In [1]: import numpy as np

In [2]: from numpy import linalg as LA

In [3]: np.set_printoptions(precision=2, suppress=True, linewidth=120)

In [4]: J = np.load("out14.npy")

In [5]: J
Out[5]: 
array([[0.35, 0.12, 0.12, 0.24, 0.06, 0.12],
       [0.  , 0.08, 0.08, 0.38, 0.15, 0.31],
       [0.17, 0.28, 0.22, 0.17, 0.17, 0.  ],
       [0.2 , 0.33, 0.13, 0.07, 0.13, 0.13],
       [0.12, 0.18, 0.18, 0.  , 0.35, 0.18],
       [0.12, 0.12, 0.31, 0.06, 0.06, 0.31]])

In [6]: np.round((J - J.T) / 2, 2) + 0
Out[6]: 
array([[ 0.  ,  0.06, -0.02,  0.02, -0.03,  0.  ],
       [-0.06,  0.  , -0.1 ,  0.03, -0.01,  0.09],
       [ 0.02,  0.1 ,  0.  ,  0.02,  0.  , -0.16],
       [-0.02, -0.03, -0.02,  0.  ,  0.07,  0.04],
       [ 0.03,  0.01,  0.  , -0.07,  0.  ,  0.06],
       [ 0.  , -0.09,  0.16, -0.04, -0.06,  0.  ]])

In [7]: J @ J
Out[7]: 
array([[0.21, 0.19, 0.16, 0.17, 0.12, 0.16],
       [0.15, 0.22, 0.2 , 0.09, 0.15, 0.2 ],
       [0.15, 0.19, 0.14, 0.19, 0.17, 0.16],
       [0.14, 0.15, 0.15, 0.21, 0.15, 0.2 ],
       [0.13, 0.16, 0.18, 0.14, 0.2 , 0.19],
       [0.16, 0.18, 0.21, 0.15, 0.13, 0.17]])

In [8]: np.allclose(J @ J.T, J.T @ J)
Out[8]: False

In [9]: np.allclose(J, J.T)
Out[9]: False

In [10]: np.sort(np.abs(LA.eigvals(J)))
Out[10]: array([0.2 , 0.22, 0.22, 0.28, 0.3 , 1.  ])

In [11]: np.round(np.trace(J), 2)
Out[11]: np.float64(1.38)

In [12]: round(float(np.abs(LA.eigvals(J)).max()), 2)
Out[12]: 1.0

In [13]: M = np.load("test8.npy")

In [14]: M
Out[14]: 
array([[ 5,  4, 40, 32],
       [ 4,  1, 32,  8],
       [45, 36,  5,  4],
       [36,  9,  4,  1]])

In [15]: (M - M.T) / 2
Out[15]: 
array([[ 0. ,  0. , -2.5, -2. ],
       [ 0. ,  0. , -2. , -0.5],
       [ 2.5,  2. ,  0. ,  0. ],
       [ 2. ,  0.5,  0. ,  0. ]])

In [16]: np.trace(M)
Out[16]: np.int64(12)

In [17]: round(np.abs(LA.eigvals(M)).max(), 2)
Out[17]: np.float64(70.88)

In [18]: np.allclose(M @ M.T, M.T @ M)
Out[18]: False

In [19]: M.inv()
Traceback (most recent call last):
  Cell In[19], line 1
    M.inv()
AttributeError: 'numpy.ndarray' object has no attribute 'inv'


In [20]: t3 = np.stack([M, -3 * M, M[::-1]])

In [21]: LA.matrix_rank(t3)
Out[21]: array([4, 4, 4])

In [22]: (t3 @ M.T).shape
Out[22]: (3, 4, 4)

In [23]: rng = np.random.default_rng(8208)

In [24]: lab = rng.permutation(4)

In [25]: lab
Out[25]: array([2, 0, 3, 1])

In [26]: Y = M[lab][:, lab]

In [27]: np.allclose(Y, M)
Out[27]: False

In [28]: np.trace(Y)
Out[28]: np.int64(12)

In [29]: Y
Out[29]: 
array([[ 5, 45,  4, 36],
       [40,  5, 32,  4],
       [ 4, 36,  1,  9],
       [32,  4,  8,  1]])

In [30]: x0 = np.array([-2, 1, 4, 5])

In [31]: target = Y @ x0

In [32]: target
Out[32]: array([231,  73,  77, -23])

In [33]: LA.solve(Y, 5 * target)
Out[33]: array([-10.,   5.,  20.,  25.])

In [34]: M.reshape(2, -1)
Out[34]: 
array([[ 5,  4, 40, 32,  4,  1, 32,  8],
       [45, 36,  5,  4, 36,  9,  4,  1]])

In [35]: M.reshape(4, 5)
Traceback (most recent call last):
  Cell In[35], line 1
    M.reshape(4, 5)
ValueError: cannot reshape array of size 16 into shape (4,5)


In [36]: M.reshape(-1, 2)
Out[36]: 
array([[ 5,  4],
       [40, 32],
       [ 4,  1],
       [32,  8],
       [45, 36],
       [ 5,  4],
       [36,  9],
       [ 4,  1]])

In [37]: t3 = M.reshape(4, 2, -1)

In [38]: np.einsum("ihd,jhd->hij", t3, t3).shape
Out[38]: (2, 4, 4)

In [39]: t3[:, 0]
Out[39]: 
array([[ 5,  4],
       [ 4,  1],
       [45, 36],
       [36,  9]])

In [40]: t3.transpose(1, 0, 2)
Out[40]: 
array([[[ 5,  4],
        [ 4,  1],
        [45, 36],
        [36,  9]],

       [[40, 32],
        [32,  8],
        [ 5,  4],
        [ 4,  1]]])

In [41]: np.swapaxes(t3, 1, 2)[3]
Out[41]: 
array([[36,  4],
       [ 9,  1]])

In [42]: W0 = np.loadtxt("run16.csv", delimiter=",")

In [43]: W0
Out[43]: 
array([[ 5.,  5.,  5.,  5.],
       [ 5., 10., 10., 10.],
       [ 5., 10., 15., 15.],
       [ 5., 10., 15., 20.]])

In [44]: w, vecs = LA.eig(W0)

In [45]: np.round(W0 @ vecs[:, 0] - w[0] * vecs[:, 0], 2) + 0
Out[45]: array([0., 0., 0., 0.])

In [46]: np.sort(LA.eigvals(W0.T))
Out[46]: array([ 1.42,  2.13,  5.  , 41.45])

In [47]: np.sort(LA.eigvals(LA.inv(W0)))
Out[47]: array([0.02, 0.2 , 0.47, 0.71])

In [48]: U, sv, vt = LA.svd(W0, full_matrices=False)

In [49]: U.shape, sv.shape, vt.shape
Out[49]: ((4, 4), (4,), (4, 4))

In [50]: np.cumsum(sv ** 2) / np.sum(sv ** 2)
Out[50]: array([0.98, 1.  , 1.  , 1.  ])

In [51]: (sv > 1e-8).sum()
Out[51]: np.int64(4)

In [52]: np.round(U.T @ W0 @ vt.T, 2) + 0
Out[52]: 
array([[41.45,  0.  ,  0.  ,  0.  ],
       [ 0.  ,  5.  ,  0.  ,  0.  ],
       [ 0.  ,  0.  ,  2.13,  0.  ],
       [ 0.  ,  0.  ,  0.  ,  1.42]])

In [53]: round(LA.det(2 * W0), 2), np.round(LA.det(W0), 2)
Out[53]: (np.float64(10000.0), np.float64(625.0))

In [54]: np.einsum("ij,ji->", W0, W0)
Out[54]: np.float64(1750.0)

In [55]: np.poly(W0)
Out[55]: array([   1.,  -50.,  375., -875.,  625.])

In [56]: np.einsum("ii->", W0)
Out[56]: np.float64(50.0)

In [57]: w, vecs = LA.eigh(W0)

In [58]: x0 = np.array([3, 9, 9, 2])

In [59]: vecs * np.sqrt(w) @ vecs.T
Out[59]: 
array([[1.93, 0.82, 0.59, 0.51],
       [0.82, 2.52, 1.33, 1.1 ],
       [0.59, 1.33, 3.03, 1.92],
       [0.51, 1.1 , 1.92, 3.85]])

In [60]: x0 @ W0 @ x0
Out[60]: np.float64(5270.0)

In [61]: vecs * np.maximum(w, 0) @ vecs.T
Out[61]: 
array([[ 5.,  5.,  5.,  5.],
       [ 5., 10., 10., 10.],
       [ 5., 10., 15., 15.],
       [ 5., 10., 15., 20.]])

In [62]: Y = np.array([[1.4, 0.4, 0.5],
    ...:     [1.2, 0.2, 1.5],
    ...:     [2.1, -0.2, 1.3],
    ...:     [-0.8, 0.7, -0.3]])

In [63]: basis = np.array([[-2.1, 1.2, 0.1, 0.8],
    ...:     [-0.6, 0.9, -1.3, 0.3],
    ...:     [0.3, -1.4, -1.7, 0.5]])

In [64]: m1 = Y @ basis

In [65]: m1
Out[65]: 
array([[-3.03,  1.34, -1.23,  1.49],
       [-2.19, -0.48, -2.69,  1.77],
       [-3.9 ,  0.52, -1.74,  2.27],
       [ 1.17,  0.09, -0.48, -0.58]])

In [66]: # rank 3

In [67]: np.abs(np.diag(LA.qr(m1)[1])) > 1e-9
Out[67]: array([ True,  True,  True, False])

In [68]: m1 @ LA.pinv(m1) @ m1
Out[68]: 
array([[-3.03,  1.34, -1.23,  1.49],
       [-2.19, -0.48, -2.69,  1.77],
       [-3.9 ,  0.52, -1.74,  2.27],
       [ 1.17,  0.09, -0.48, -0.58]])

In [69]: LA.lstsq(m1[:-1].T, m1[-1])[2]
Out[69]: np.int32(3)

In [70]: np.unique(m1.round(6), axis=0).shape
Out[70]: (4, 4)

In [71]: round(float(np.trace(LA.pinv(m1) @ m1)), 2)
Out[71]: 3.0

In [72]: np.allclose(m1[:-1].T @ LA.lstsq(m1[:-1].T, m1[-1])[0], m1[-1])
Out[72]: True

In [73]: Y = m1 / np.sqrt((m1 ** 2).mean(axis=1, keepdims=True))

In [74]: LA.matrix_rank(m1 - m1.mean(axis=1, keepdims=True))
Out[74]: np.int64(3)

In [75]: LA.norm(Y, axis=1)
Out[75]: array([2., 2., 2., 2.])

In [76]: m1 - m1.mean(axis=1, keepdims=True)
Out[76]: 
array([[-2.67,  1.7 , -0.87,  1.85],
       [-1.29,  0.42, -1.79,  2.67],
       [-3.19,  1.23, -1.03,  2.98],
       [ 1.12,  0.04, -0.53, -0.63]])

In [77]: Y[1]
Out[77]: array([-1.12, -0.24, -1.37,  0.9 ])

In [78]: t = np.radians(30)

In [79]: Rm = np.eye(6)

In [80]: Rm[5, 5] = Rm[1, 1] = np.cos(t)

In [81]: Rm[5, 1], Rm[1, 5] = -np.sin(t), np.sin(t)

In [82]: Rm
Out[82]: 
array([[ 1.  ,  0.  ,  0.  ,  0.  ,  0.  ,  0.  ],
       [ 0.  ,  0.87,  0.  ,  0.  ,  0.  ,  0.5 ],
       [ 0.  ,  0.  ,  1.  ,  0.  ,  0.  ,  0.  ],
       [ 0.  ,  0.  ,  0.  ,  1.  ,  0.  ,  0.  ],
       [ 0.  ,  0.  ,  0.  ,  0.  ,  1.  ,  0.  ],
       [ 0.  , -0.5 ,  0.  ,  0.  ,  0.  ,  0.87]])

In [83]: Y = J @ Rm.T

In [84]: np.allclose(J @ J.T, Y @ Y.T)
Out[84]: True

In [85]: np.allclose(LA.norm(J, axis=1), LA.norm(Y, axis=1))
Out[85]: True

In [86]: LA.svd(J, compute_uv=False), LA.svd(Y, compute_uv=False)
Out[86]: 
(array([1.  , 0.4 , 0.33, 0.26, 0.18, 0.13]),
 array([1.  , 0.4 , 0.33, 0.26, 0.18, 0.13]))

In [87]: w, vecs = LA.eigh(W0)

In [88]: np.round(w.sum(), 2), np.trace(W0)
Out[88]: (np.float64(50.0), np.float64(50.0))

In [89]: np.abs(vecs[:, -1]).round(6).argmax()
Out[89]: np.int64(3)

In [90]: np.round(vecs.T @ W0 @ vecs, 2) + 0
Out[90]: 
array([[ 1.42,  0.  ,  0.  ,  0.  ],
       [ 0.  ,  2.13,  0.  ,  0.  ],
       [ 0.  ,  0.  ,  5.  ,  0.  ],
       [ 0.  ,  0.  ,  0.  , 41.45]])

In [91]: (w > 1e-8).sum(), (w < -1e-8).sum()
Out[91]: (np.int64(4), np.int64(0))

In [92]: np.round(vecs.T @ vecs, 2) + 0
Out[92]: 
array([[1., 0., 0., 0.],
       [0., 1., 0., 0.],
       [0., 0., 1., 0.],
       [0., 0., 0., 1.]])

In [93]: rank = LA.matrix_rank(m1)

In [94]: rank
Out[94]: np.int64(3)

In [95]: null = LA.svd(m1)[2][rank:].T

In [96]: null @ null.T
Out[96]: 
array([[0.21, 0.11, 0.07, 0.39],
       [0.11, 0.05, 0.03, 0.19],
       [0.07, 0.03, 0.02, 0.12],
       [0.39, 0.19, 0.12, 0.72]])

In [97]: [int(LA.matrix_rank(m1[:, :j + 1])) for j in range(4)]
Out[97]: [1, 2, 3, 3]

In [98]: data = np.load("a.npy")

In [99]: data
Out[99]: 
array([[  0, -13,   7,  -9],
       [  7,  -9,   7, -10],
       [ -3,  15,  -9,  12]])

In [100]: # rows and columns are dependent

In [101]: t = np.radians(135)

In [102]: Rm = np.eye(4)

In [103]: Rm[3, 3] = Rm[0, 0] = np.cos(t)

In [104]: Rm[3, 0], Rm[0, 3] = -np.sin(t), np.sin(t)

In [105]: Rm
Out[105]: 
array([[-0.71,  0.  ,  0.  ,  0.71],
       [ 0.  ,  1.  ,  0.  ,  0.  ],
       [ 0.  ,  0.  ,  1.  ,  0.  ],
       [-0.71,  0.  ,  0.  , -0.71]])

In [106]: Y = data @ Rm.T

In [107]: np.allclose(data @ data.T, Y @ Y.T)
Out[107]: True

In [108]: np.abs(Y - data).max(axis=0)
Out[108]: array([19.02,  0.  ,  0.  , 18.36])

In [109]: np.round(LA.svd(data, compute_uv=False), 2) + 0, np.round(LA.svd(Y, compute_uv=False), 2) + 0
Out[109]: (array([31.67,  5.85,  0.  ]), array([31.67,  5.85,  0.  ]))

In [110]: Y
Out[110]: 
array([[ -6.36, -13.  ,   7.  ,   6.36],
       [-12.02,  -9.  ,   7.  ,   2.12],
       [ 10.61,  15.  ,  -9.  ,  -6.36]])
